% ipython --no-banner

In [1]: import numpy as np

In [2]: np.set_printoptions(precision=1, suppress=True, linewidth=100, sign=" ")

In [3]: arr = np.loadtxt("w.csv", delimiter=",")

In [4]: arr
Out[4]: 
array([[-5.,  0.,  0.,  0.,  4., -5., -1., -2.,  1.,  0.,  0.,  0.,  4.],
       [ 0., -5.,  0.,  2.,  0.,  0.,  0.,  0.,  0.,  0.,  0., -5.,  0.],
       [ 3.,  0., -5.,  0., -5.,  2.,  1.,  4., -4.,  0.,  0.,  0., -4.],
       [ 0.,  2.,  0.,  3.,  0.,  0.,  0.,  0.,  0.,  0., -4.,  2.,  0.],
       [-3.,  0.,  4.,  0., -5., -1., -3., -2., -4.,  0.,  0.,  0.,  3.],
       [ 5.,  0., -1.,  0.,  2., -2.,  4., -2., -1.,  0.,  0.,  0.,  2.],
       [ 5.,  0., -2.,  0.,  1.,  3.,  3.,  2.,  4.,  0.,  0.,  0.,  1.],
       [-5.,  0., -5.,  0., -3.,  4.,  5., -5.,  4.,  0.,  0.,  0.,  2.],
       [-1.,  0.,  4.,  0., -3., -5.,  5., -3., -4.,  0.,  0.,  0., -4.],
       [ 0.,  0.,  0.,  0.,  0.,  0.,  0.,  0.,  0.,  5.,  0.,  0.,  0.],
       [ 0., -1.,  0.,  3.,  0.,  0.,  0.,  0.,  0.,  0., -1.,  4.,  0.],
       [ 0., -3.,  0., -1.,  0.,  0.,  0.,  0.,  0.,  0., -3.,  4.,  0.],
       [ 5.,  0., -3.,  0., -4., -5.,  0., -3., -2.,  0.,  0.,  0., -2.]])

In [5]: # splits into 3 blocks

In [6]: w1 = np.array([[-1, -2, -1, 0, 0, 0],
   ...:     [-2, -2, 2, 1, -1, 2],
   ...:     [-1, -1, -2, 2, -2, 1],
   ...:     [-1, 1, -2, 1, -2, 0],
   ...:     [0, -1, -2, -2, 0, -1],
   ...:     [2, 0, -2, 0, 2, 0],
   ...:     [2, 2, 1, -1, -1, 1],
   ...:     [-1, -1, 0, -2, 1, 1],
   ...:     [0, -2, 1, 0, -1, 0],
   ...:     [0, 2, 1, -2, -2, 2],
   ...:     [-2, 2, -1, 2, 1, 2],
   ...:     [2, -1, -1, 1, -1, 2],
   ...:     [-2, -1, 2, -2, -1, 0]])

In [7]: beta = np.array([2, 2, 0, 2, 0, 0])

In [8]: act = np.maximum(arr @ w1 + beta, 0)

In [9]: np.linalg.matrix_rank(act)
Out[9]: np.int64(6)

In [10]: (act > 0).mean(axis=0)
Out[10]: array([ 0.6,  0.8,  0.6,  0.5,  0.3,  0.5])

In [11]: act
Out[11]: 
array([[  0.,   2.,  15.,   0.,   0.,   0.],
       [  0.,  19.,   0.,   0.,   6.,   0.],
       [ 14.,  16.,   2.,   1.,  25.,   5.],
       [  7.,   0.,   0.,   1.,   0.,   0.],
       [  0.,  10.,   6.,  21.,   0.,   4.],
       [  0.,   1.,   4.,   0.,   0.,   0.],
       [  7.,   0.,   0.,   0.,   4.,   2.],
       [ 31.,  25.,  26.,   0.,   2.,   0.],
       [ 10.,  28.,   2.,  25.,   0.,   9.],
       [  2.,  12.,   5.,   0.,   0.,  10.],
       [ 11.,   1.,   0.,   6.,   0.,   4.],
       [ 23.,   0.,   0.,   0.,   0.,   0.],
       [  0.,   8.,  13.,  14.,   0.,   0.]])

In [12]: Z = np.array([[9, 3], [-5, 1], [2, -4], [6, -5], [-3, -4], [0, -5]])

In [13]: act @ Z
Out[13]: 
array([[  20.,  -58.],
       [-113.,   -5.],
       [ -19.,  -80.],
       [  69.,   16.],
       [  88., -139.],
       [   3.,  -15.],
       [  51.,   -5.],
       [ 200.,    6.],
       [ 104., -120.],
       [ -32.,  -52.],
       [ 130.,  -16.],
       [ 207.,   69.],
       [  70., -114.]])

In [14]: out = np.array([[7, -6, 0, 7, -6, 0, 9, 3, -3, 7],
    ...:     [8, 6, 0, 9, 1, 1, 1, 8, -7, 1],
    ...:     [9, 5, -7, 0, -9, -8, 5, -9, 8, 6],
    ...:     [3, -1, -1, -1, 5, 3, -3, -3, 2, -3],
    ...:     [-9, 9, -5, 3, 3, 0, -4, -4, -7, 1],
    ...:     [0, 3, -9, 8, -4, 4, -6, 4, 4, -1],
    ...:     [-2, 2, 1, 1, -3, -8, -7, -7, 8, 6],
    ...:     [-3, 5, 6, 9, 6, -7, 1, 9, 4, 9],
    ...:     [3, 2, 7, 2, -6, 0, 2, 3, -8, -4],
    ...:     [-7, -5, 2, 1, -6, 4, -2, 3, 3, 3]])

In [15]: m1 = np.triu(out, 1)

In [16]: m1
Out[16]: 
array([[ 0, -6,  0,  7, -6,  0,  9,  3, -3,  7],
       [ 0,  0,  0,  9,  1,  1,  1,  8, -7,  1],
       [ 0,  0,  0,  0, -9, -8,  5, -9,  8,  6],
       [ 0,  0,  0,  0,  5,  3, -3, -3,  2, -3],
       [ 0,  0,  0,  0,  0,  0, -4, -4, -7,  1],
       [ 0,  0,  0,  0,  0,  0, -6,  4,  4, -1],
       [ 0,  0,  0,  0,  0,  0,  0, -7,  8,  6],
       [ 0,  0,  0,  0,  0,  0,  0,  0,  4,  9],
       [ 0,  0,  0,  0,  0,  0,  0,  0,  0, -4],
       [ 0,  0,  0,  0,  0,  0,  0,  0,  0,  0]])

In [17]: # triangular

In [18]: m1 @ m1
Out[18]: 
array([[   0,    0,    0,  -54,   29,   15,   -3, -108,  182,   60],
       [   0,    0,    0,    0,   45,   27,  -37,  -34,   55,   79],
       [   0,    0,    0,    0,    0,    0,   84,  -31,   35,  -84],
       [   0,    0,    0,    0,    0,    0,  -38,   13,  -59,  -51],
       [   0,    0,    0,    0,    0,    0,    0,   28,  -48,  -32],
       [   0,    0,    0,    0,    0,    0,    0,   42,  -32,  -16],
       [   0,    0,    0,    0,    0,    0,    0,    0,  -28,  -95],
       [   0,    0,    0,    0,    0,    0,    0,    0,    0,  -16],
       [   0,    0,    0,    0,    0,    0,    0,    0,    0,    0],
       [   0,    0,    0,    0,    0,    0,    0,    0,    0,    0]])

In [19]: np.sort(np.linalg.eigvals(m1))
Out[19]: array([ 0.,  0.,  0.,  0.,  0.,  0.,  0.,  0.,  0.,  0.])

In [20]: np.prod(np.diag(m1)), round(np.linalg.det(m1), 1)
Out[20]: (np.int64(0), np.float64(0.0))

In [21]: np.linalg.inv(m1)
LinAlgError: Singular matrix


In [22]: [int(np.linalg.matrix_rank(np.linalg.matrix_power(m1, p))) for p in range(1, 11)]
Out[22]: [8, 6, 5, 4, 3, 2, 1, 0, 0, 0]

In [23]: np.unique(m1.round(6), axis=0).shape
Out[23]: (10, 10)

In [24]: np.allclose(m1[:-1].T @ np.linalg.lstsq(m1[:-1].T, m1[-1])[0], m1[-1])
Out[24]: True

In [25]: rng = np.random.default_rng(26)

In [26]: idx = rng.permutation(10)

In [27]: idx
Out[27]: array([ 2,  9,  5,  8,  0,  7,  6,  3,  1,  4])

In [28]: out = m1[idx][:, idx]

In [29]: np.round(np.linalg.det(out), 1), round(np.linalg.det(m1[idx]), 1)
Out[29]: (np.float64(0.0), np.float64(0.0))

In [30]: idx = rng.permutation(13)

In [31]: idx
Out[31]: array([  6,  11,   5,   7,   3,   9,  10,   4,   2,   8,   0,  12,   1])

In [32]: out = arr[idx][:, idx]

In [33]: np.allclose(out, arr)
Out[33]: False

In [34]: np.trace(out)
Out[34]: np.float64(-19.0)

In [35]: np.sort(np.abs(np.linalg.eigvals(out)))
Out[35]: array([  4.5,   4.6,   4.6,   5. ,   5. ,   6.5,   6.5,   6.9,   7. ,   7. ,   7.1,  11.3,  11.3])

In [36]: Uu, s, Vt = np.linalg.svd(m1)

In [37]: np.argmax(s[:-1] / (s[1:] + 1e-6)) + 1
Out[37]: np.int64(8)

In [38]: out = Uu[:, :8] @ np.diag(s[:8]) @ Vt[:8]

In [39]: np.linalg.matrix_rank(out)
Out[39]: np.int64(8)

In [40]: np.linalg.matrix_rank(m1, rtol=0.05)
Out[40]: np.int64(7)

In [41]: np.round(np.linalg.norm(m1 - out) / np.linalg.norm(m1), 1)
Out[41]: np.float64(0.0)

In [42]: round(float(np.linalg.norm(m1 - out, 2)), 1), round(float(s[8]), 1)
Out[42]: (0.0, 0.0)
